$ python -q
>>> import numpy as np
>>> import numpy.linalg as la
>>> np.set_printoptions(precision=1, suppress=True, linewidth=140)
>>> K = np.load("data.npy")
>>> K.round(1) + 0
array([[ 0.7, -0.2,  0. ,  0.4],
       [-0.2,  0.8,  0. ,  0.3],
       [ 0. ,  0. ,  1. ,  0. ],
       [ 0.4,  0.3,  0. ,  0.4]])
>>> # projection: eigenvalues are 0 or 1
>>> W1 = np.array([[2, 5, 4, 3, 2], [2, 1, 1, 1, 5], [5, 5, 3, 3, 5], [3, 5, 4, 5, 4]])
>>> c = np.array([-3, 1, -4, -4, 1])
>>> hid = np.maximum(K @ W1 + c, 0)
>>> (hid > 0).mean(axis=0)
array([0.2, 1. , 0.2, 0. , 1. ])
>>> la.matrix_rank(hid)
np.int64(4)
>>> hid
array([[0. , 6.5, 0.3, 0. , 3.1],
       [0. , 2.4, 0. , 0. , 6.1],
       [2. , 6. , 0. , 0. , 6. ],
       [0. , 5.3, 0. , 0. , 4.9]])
>>> (hid > 0).astype(int)
array([[0, 1, 1, 0, 1],
       [0, 1, 0, 0, 1],
       [1, 1, 0, 0, 1],
       [0, 1, 0, 0, 1]])
>>> W2 = np.array([[0, 1, 1], [1, 2, 1], [1, 0, 1], [2, 2, 0], [0, 1, 0]])
>>> hid @ W2
array([[ 6.8, 16.1,  6.8],
       [ 2.4, 10.8,  2.4],
       [ 6. , 19.9,  8. ],
       [ 5.3, 15.4,  5.3]])
>>> (hid @ W2).round(6).argmax(axis=1)
array([1, 1, 1, 1])
>>> W1 @ W2
array([[15, 20, 11],
       [ 4, 11,  4],
       [14, 26, 13],
       [19, 27, 12]])
>>> gram = hid.T @ hid
>>> np.round(la.eigvalsh(gram)[::-1], 1) + 0
array([206.1,  12.7,   2.6,   0. ,   0. ])
>>> np.allclose(gram, gram.T)
True
>>> (hid @ hid.T).shape
(4, 4)
>>> gram
array([[  3.9,  11.9,   0. ,   0. ,  11.9],
       [ 11.9, 111.3,   2.2,   0. ,  96. ],
       [  0. ,   2.2,   0.1,   0. ,   1.1],
       [  0. ,   0. ,   0. ,   0. ,   0. ],
       [ 11.9,  96. ,   1.1,   0. , 106. ]])
>>> J = np.load("out7.npy")
>>> J
array([[ 3.9, -3.3, -6.5,  1. ],
       [-4.4,  2. , -0.1, -4.7],
       [ 0.3, -2.2, -2.1, -3.7],
       [-4.7,  2.6, -0.4, -4.3],
       [-0.1, -0.4, -4. , -1. ],
       [-1.4,  3.4, -7.4,  3.9],
       [-7.7,  4.5,  2. , -6.4],
       [-0.5, -1.8, -1.3, -4.5],
       [ 4.1, -5. , -4.3, -1.9],
       [-4.4,  4.3, -3.5, -0.2],
       [-0.6,  1.8, -6.4,  2.3]])
>>> B = J / la.norm(J, axis=1, keepdims=True)
>>> gram = B @ B.T
>>> la.norm(B, axis=1)
array([1., 1., 1., 1., 1., 1., 1., 1., 1., 1., 1.])
>>> (gram - 2 * np.eye(11)).round(6).argmax(axis=1)
array([ 8,  3,  7,  1, 10, 10,  3,  2,  0,  5,  5])
>>> B = J / np.sqrt((J ** 2).mean(axis=1, keepdims=True))
>>> B[7]
array([-0.2, -0.7, -0.5, -1.8])
>>> left, sig, VT = la.svd(J)
>>> np.argmax(sig[:-1] / (sig[1:] + 1e-6)) + 1
np.int64(3)
>>> B = left[:, :3] @ np.diag(sig[:3]) @ VT[:3]
>>> la.matrix_rank(B)
np.int64(3)
>>> B
array([[ 3.9, -3.3, -6.5,  1. ],
       [-4.4,  2. , -0.1, -4.7],
       [ 0.3, -2.2, -2.1, -3.7],
       [-4.7,  2.6, -0.4, -4.3],
       [-0.1, -0.4, -4. , -1. ],
       [-1.4,  3.4, -7.4,  3.9],
       [-7.7,  4.5,  2. , -6.4],
       [-0.5, -1.8, -1.3, -4.5],
       [ 4.1, -5. , -4.3, -1.9],
       [-4.4,  4.3, -3.5, -0.2],
       [-0.6,  1.8, -6.4,  2.3]])
>>> la.matrix_rank(J, rtol=0.05)
np.int64(3)
>>> m1 = np.loadtxt("layer9.csv", delimiter=",")
>>> m1
array([[ 3.9, -0.1, -0.6, -0.4,  0.6],
       [-0.1, -0.1,  0.5, -0.4,  4.6],
       [-0.6,  0.5,  0.1,  1. ,  6.3],
       [-0.4, -0.4,  1. ,  0.6, -0.2],
       [ 0.6,  4.6,  6.3, -0.2, -2.5]])
>>> [round(float(la.det(m1[:i, :i])), 2) + 0 for i in range(1, 6)]
[3.9, -0.4, -0.92, -1.62, 265.5]
>>> np.all(la.eigvalsh(m1) > 0)
np.False_
>>> np.round(la.eigvalsh(m1).min(), 1)
np.float64(-9.0)
>>> vals, evecs = la.eig(m1)
>>> np.round(m1 @ evecs[:, 0] - vals[0] * evecs[:, 0], 1) + 0
array([0., 0., 0., 0., 0.])
>>> np.sort(la.eigvals(la.inv(m1)))
array([-1. , -0.1,  0.1,  0.2,  1. ])
>>> np.sort(la.eigvals(m1 @ m1))
array([ 1. ,  1.1, 16.3, 48.5, 81.3])
>>> np.sort(la.eigvals(m1.T))
array([-9., -1.,  1.,  4.,  7.])
>>> T = np.stack([m1, -1 * m1, m1[::-1]])
>>> la.matrix_rank(T.reshape(3, -1))
np.int64(2)
>>> T.sum(axis=0)
array([[ 0.6,  4.6,  6.3, -0.2, -2.5],
       [-0.4, -0.4,  1. ,  0.6, -0.2],
       [-0.6,  0.5,  0.1,  1. ,  6.3],
       [-0.1, -0.1,  0.5, -0.4,  4.6],
       [ 3.9, -0.1, -0.6, -0.4,  0.6]])
>>> T.shape
(3, 5, 5)
>>> np.einsum("bij,cij->bc", T, T)
array([[ 148.2, -148.2,   33.5],
       [-148.2,  148.2,  -33.5],
       [  33.5,  -33.5,  148.2]])
>>> la.det(T)
array([ 265.5, -265.5,  265.5])
>>> F = np.load("dump.npy")
>>> F
array([[-1.6, -0.6,  0.3, -0.3],
       [-0.9, -0.4,  1.8,  0. ],
       [ 3.5,  0.5, -5.5,  3. ],
       [ 1.1, -0.1,  0.4,  0.6],
       [-1. ,  0.1,  0.2, -0.8],
       [ 0.6,  1.7, -0.4, -0.4],
       [ 0.9,  0.2, -1. , -0.6],
       [ 2.3, -1.2, -0.9, -1.1],
       [ 1.4, -0.4,  0. ,  1.3],
       [ 2.7, -0.5, -0.2,  1.4],
       [ 1.4, -1.3,  1.8, -0.4],
       [ 0.8, -1.7,  0.4, -0.9],
       [-3. , -1.1, -1.8,  1. ],
       [ 1.1,  0. , -0.3,  0. ],
       [ 0.3, -1.6,  0. ,  0. ],
       [-0.4, -0.2, -2. ,  0.9],
       [-1.2, -1.2, -1. ,  0.5],
       [-0.5, -0.5, -1.4,  3.1],
       [-0.9, -0.2, -0.9, -0.5],
       [-1.7, -0.2,  1.3,  1.6],
       [ 0. ,  1. , -1. ,  1.1],
       [ 0.5,  1. ,  0.7,  0.1],
       [-1. ,  1. , -0.6,  0.4],
       [ 0.4,  0.4, -1.7, -0.8],
       [ 0.4,  0.5, -0.3,  2.3],
       [ 1.2,  1.4, -1.3,  0.2],
       [ 1. ,  0.5, -1.5,  0.8],
       [ 0.5,  0.1,  0.6,  0.5],
       [-1.8,  0.2,  1.6, -0.7]])
>>> u = np.array([-1, -2, -2])
>>> np.array([np.convolve(row, u, "same") for row in F])
array([[ 3.8,  4.1,  0.9,  0. ],
       [ 2.2,  0.8, -2.8, -3.6],
       [-7.5, -2.5,  7. ,  5. ],
       [-2.1, -2.4, -1.2, -2. ],
       [ 1.9,  1.6,  0.2,  1.2],
       [-2.9, -4.2, -2.2,  1.6],
       [-2. , -1.2,  2.2,  3.2],
       [-3.4, -1.3,  5.3,  4. ],
       [-2.4, -2. , -0.5, -2.6],
       [-4.9, -4.2,  0. , -2.4],
       [-1.5, -2. , -0.6, -2.8],
       [ 0.1,  1.4,  3.5,  1. ],
       [ 7.1, 10. ,  4.8,  1.6],
       [-2.2, -1.9,  0.6,  0.6],
       [ 1. ,  2.6,  3.2,  0. ],
       [ 1. ,  3.2,  3.5,  2.2],
       [ 3.6,  5.8,  3.9,  1. ],
       [ 1.5,  3.4,  0.7, -3.4],
       [ 2. ,  3.1,  2.7,  2.8],
       [ 3.6,  2.5, -3.8, -5.8],
       [-1. , -1. , -1.1, -0.2],
       [-2. , -3.7, -3.5, -1.6],
       [ 1. ,  0.6, -1.2,  0.4],
       [-1.2,  0.1,  3.4,  5. ],
       [-1.3, -1.5, -2.7, -4. ],
       [-3.8, -3.9, -0.4,  2.2],
       [-2.5, -1.5,  1.2,  1.4],
       [-1.1, -1.8, -1.9, -2.2],
       [ 3.4,  1.6, -2.9, -1.8]])
>>> np.convolve(F[6], u)
array([-0.9, -2. , -1.2,  2.2,  3.2,  1.2])
>>> np.correlate(F[6], F[11], "full")
array([-0.8,  0.2, -0.6,  0.5,  1.6,  0.2, -0.5])
>>> Xc = J - J.mean(axis=0)
>>> left, sig, VT = la.svd(Xc, full_matrices=False)
>>> sig.round(1) + 0
array([17.2, 11.9,  0. ,  0. ])
>>> np.abs(VT[0]).argmax()
np.int64(0)
>>> W2 = np.array([[1, 2, 1], [0, 1, 2]])
>>> E = np.repeat(W2, 24 // 2, axis=0)
>>> rng = np.random.default_rng(210)
>>> E = E + 0.3 * rng.normal(size=E.shape)
>>> E
array([[ 0.7,  1.8,  1.2],
       [ 1.4,  1.9,  1.2],
       [ 1. ,  2.4,  0.9],
       [ 1.3,  1.6,  1.2],
       [ 0.7,  2.2,  1.2],
       [ 0.5,  1.9,  1.5],
       [ 1.3,  1.8,  0.5],
       [ 0.8,  1.6,  0.4],
       [ 1. ,  2.4,  0.7],
       [ 1.1,  1.6,  1.1],
       [ 0.9,  2.2,  1.2],
       [ 1.4,  1.8,  1.3],
       [-0.4,  1. ,  2.1],
       [-0.1,  1.1,  1.6],
       [-0.3,  1.2,  2.2],
       [-0.1,  0.9,  2.2],
       [ 0.1,  1.7,  1.9],
       [-0.3,  1. ,  2.5],
       [ 0.3,  1.3,  1.6],
       [ 0.7,  1.2,  1.7],
       [-0.2,  0.4,  2.4],
       [-0.1,  0.7,  2.2],
       [-0.3,  0.8,  2.3],
       [ 0.3,  1.5,  2.2]])
>>> th = np.radians(90)
>>> R = np.eye(3)
>>> R[2, 2] = R[0, 0] = np.cos(th)
>>> R[2, 0], R[0, 2] = -np.sin(th), np.sin(th)
>>> R.round(1) + 0
array([[ 0.,  0.,  1.],
       [ 0.,  1.,  0.],
       [-1.,  0.,  0.]])
>>> B = E @ R.T
>>> np.allclose(E @ E.T, B @ B.T)
True
>>> B
array([[ 1.2,  1.8, -0.7],
       [ 1.2,  1.9, -1.4],
       [ 0.9,  2.4, -1. ],
       [ 1.2,  1.6, -1.3],
       [ 1.2,  2.2, -0.7],
       [ 1.5,  1.9, -0.5],
       [ 0.5,  1.8, -1.3],
       [ 0.4,  1.6, -0.8],
       [ 0.7,  2.4, -1. ],
       [ 1.1,  1.6, -1.1],
       [ 1.2,  2.2, -0.9],
       [ 1.3,  1.8, -1.4],
       [ 2.1,  1. ,  0.4],
       [ 1.6,  1.1,  0.1],
       [ 2.2,  1.2,  0.3],
       [ 2.2,  0.9,  0.1],
       [ 1.9,  1.7, -0.1],
       [ 2.5,  1. ,  0.3],
       [ 1.6,  1.3, -0.3],
       [ 1.7,  1.2, -0.7],
       [ 2.4,  0.4,  0.2],
       [ 2.2,  0.7,  0.1],
       [ 2.3,  0.8,  0.3],
       [ 2.2,  1.5, -0.3]])
>>> np.abs(B - E).max(axis=0)
array([2.8, 0. , 2.7])
>>> M = np.loadtxt("a.csv", delimiter=",")
>>> M
array([[ -9. , -19. ,  -4.6],
       [ -1. ,  24.2, -14.5],
       [  9.5,  14.1,  16.8],
       [ 15.5,   4.2,  11.1],
       [ -2.5,   6.9,   3.9],
       [-15.4,   5.5, -12.7],
       [-10.9,  -5.2,  -6.5],
       [ 15.2,   8.8,   2.1],
       [-10. ,  12.7,  -4.4],
       [ -8.7,  -1.4, -11.7],
       [ 16.4,  -7. ,   6.7],
       [ -6.5, -15.1,  -6.9],
       [ -8.5,   1.6,   1.4],
       [ 14.5,  13.3,  12.1],
       [ 20.3, -12. ,   9.2],
       [  3.3,  -8.4,   4.9],
       [  5.3,  24.3,  -4.7],
       [ -3.7,  -8.3,  -0.3],
       [  8.9,  29. ,   6.4],
       [  5.1,  11.1,  13.2],
       [  3.5, -16.3,  -5.3]])
>>> d = la.norm(M[:, None] - M[None], axis=-1)
>>> np.unravel_index(d.round(6).argmax(), d.shape)
(np.int64(0), np.int64(18))
>>> d.mean(axis=1).argmax()
np.int64(18)
>>> d[12].round(6).argsort(kind="stable")[:4]
array([12,  4,  6, 17])
>>> np.flatnonzero(d[12] < d.mean() / 2)
array([ 4,  6, 12, 17])
>>> (d + 1e9 * np.eye(21)).round(6).argmin(axis=1)
array([11, 16, 19, 13, 12,  9,  9,  3,  5,  6, 14,  0,  4,  2, 10, 17,  1, 15, 16,  2, 11])
>>> d[:5, :5]
array([[ 0. , 45. , 43.5, 37.2, 28. ],
       [45. ,  0. , 34.5, 36.4, 25.3],
       [43.5, 34.5,  0. , 12.9, 19. ],
       [37.2, 36.4, 12.9,  0. , 19.6],
       [28. , 25.3, 19. , 19.6,  0. ]])
>>> x = np.array([4, 3, 9])
>>> target = M @ x
>>> la.lstsq(M, target)[0]
array([4., 3., 9.])
>>> target = target + 0.3 * rng.normal(size=21)
>>> target
array([-134.2,  -62.2,  231. ,  174.2,   46. , -159.3, -118.2,  106.2,  -41.6, -144.5,  105.1, -133.4,  -16.4,  206.7,  128.4,   31.7,
         52.5,  -42.8,  180.2,  172.7,  -83.3])
>>> c, *_ = la.lstsq(M, target)
>>> np.round(M.T @ (target - M @ c), 1) + 0
array([0., 0., 0.])
>>> lab = E[:, 0] > np.median(E[:, 0])
>>> u = E[lab].mean(axis=0) - E[~lab].mean(axis=0)
>>> lab.astype(int)
array([1, 1, 1, 1, 1, 0, 1, 1, 1, 1, 1, 1, 0, 0, 0, 0, 0, 0, 0, 1, 0, 0, 0, 0])
>>> A = np.array([[-2.0, -0.1, -0.2, 0.8, 1.1],
...     [-0.1, -0.8, 0.5, 0.8, -0.4],
...     [-0.2, -0.3, 0.7, 0.6, -0.2],
...     [0.4, -0.3, 1.5, -0.2, 1.1]])
>>> A[:, 0] *= 5
>>> A
array([[-10. ,  -0.1,  -0.2,   0.8,   1.1],
       [ -0.5,  -0.8,   0.5,   0.8,  -0.4],
       [ -1. ,  -0.3,   0.7,   0.6,  -0.2],
       [  2. ,  -0.3,   1.5,  -0.2,   1.1]])
>>> u, g = A[0], A[3]
>>> u @ u
np.float64(101.9)
>>> round(float(u @ g), 1)
-19.2
>>> p = (u @ g) / (u @ u) * u
>>> la.matrix_rank(np.outer(u, g))
np.int64(1)
>>> np.round(g - p, 1) + 0
array([ 0.1, -0.3,  1.5,  0. ,  1.3])
>>> p.round(1) + 0
array([ 1.9,  0. ,  0. , -0.2, -0.2])
>>> np.round(la.norm(u + g) ** 2 + la.norm(u - g) ** 2, 1)
np.float64(219.0)
>>> x = np.array([-1, 0, -1, -2, -3])
>>> (A @ x).argmax()
np.int64(0)
>>> np.einsum("ij,j->i", A, x)
array([ 5.3, -0.4, -0.3, -6.4])
>>> A @ x
array([ 5.3, -0.4, -0.3, -6.4])
>>> A * x
array([[10. , -0. ,  0.2, -1.6, -3.3],
       [ 0.5, -0. , -0.5, -1.6,  1.2],
       [ 1. , -0. , -0.7, -1.2,  0.6],
       [-2. , -0. , -1.5,  0.4, -3.3]])
>>> np.sign((A @ x).round(6))
array([ 1., -1., -1., -1.])
>>> A @ (2 * x)
array([ 10.6,  -0.8,  -0.6, -12.8])
>>> X = np.loadtxt("block10.csv", delimiter=",")
>>> X
array([[-4.,  0.,  0.,  0.],
       [ 0., -1.,  0.,  3.],
       [ 0.,  0., -5.,  0.],
       [ 0.,  0.,  0.,  0.]])
>>> (X - X.T) / 2
array([[ 0. ,  0. ,  0. ,  0. ],
       [ 0. ,  0. ,  0. ,  1.5],
       [ 0. ,  0. ,  0. ,  0. ],
       [ 0. , -1.5,  0. ,  0. ]])
>>> np.trace(X)
np.float64(-10.0)
>>> (X + X.T) / 2
array([[-4. ,  0. ,  0. ,  0. ],
       [ 0. , -1. ,  0. ,  1.5],
       [ 0. ,  0. , -5. ,  0. ],
       [ 0. ,  1.5,  0. ,  0. ]])
>>> X @ X
array([[16.,  0.,  0.,  0.],
       [ 0.,  1.,  0., -3.],
       [ 0.,  0., 25.,  0.],
       [ 0.,  0.,  0.,  0.]])
>>> round(float(np.abs(la.eigvals(X)).max()), 1)
5.0
>>> np.sort(np.abs(la.eigvals(X)))
array([0., 1., 4., 5.])
>>> np.round(la.norm(X, 2) / la.norm(X), 1)
np.float64(0.7)
>>> la.matrix_rank(X, rtol=0.1)
np.int64(3)
>>> np.argsort(-la.norm(X, axis=0).round(6), kind="stable")[:3]
array([2, 0, 3])
>>> def softmax(z):
...     e = np.exp(z - z.max(axis=-1, keepdims=True))
...     return e / e.sum(axis=-1, keepdims=True)
... 
>>> softmax(X).sum(axis=1)
array([1., 1., 1., 1.])
>>> softmax(X[3])
array([0.2, 0.2, 0.2, 0.2])
>>> scores = X @ X.T / np.sqrt(4)
>>> np.round(softmax(scores), 1) + 0
array([[1. , 0. , 0. , 0. ],
       [0. , 1. , 0. , 0. ],
       [0. , 0. , 1. , 0. ],
       [0.2, 0.2, 0.2, 0.2]])
>>> softmax(scores).round(6).argmax(axis=1)
array([0, 1, 2, 0])
>>> softmax(scores)[3] @ X
array([-1. , -0.2, -1.2,  0.8])
>>> np.round(softmax(scores + np.triu(np.full(scores.shape, -np.inf), 1)), 1) + 0
array([[1. , 0. , 0. , 0. ],
       [0. , 1. , 0. , 0. ],
       [0. , 0. , 1. , 0. ],
       [0.2, 0.2, 0.2, 0.2]])
>>> T = np.stack([X, -3 * X, X[::-1]])
>>> T.sum(axis=0)
array([[ 8.,  0.,  0.,  0.],
       [ 0.,  2., -5., -6.],
       [ 0., -1., 10.,  3.],
       [-4.,  0.,  0.,  0.]])
>>> la.matrix_rank(T)
array([3, 3, 3])
>>> (T @ X.T).shape
(3, 4, 4)
>>> la.norm(T, axis=(1, 2))
array([ 7.1, 21.4,  7.1])
>>> la.det(T)
array([0., 0., 0.])
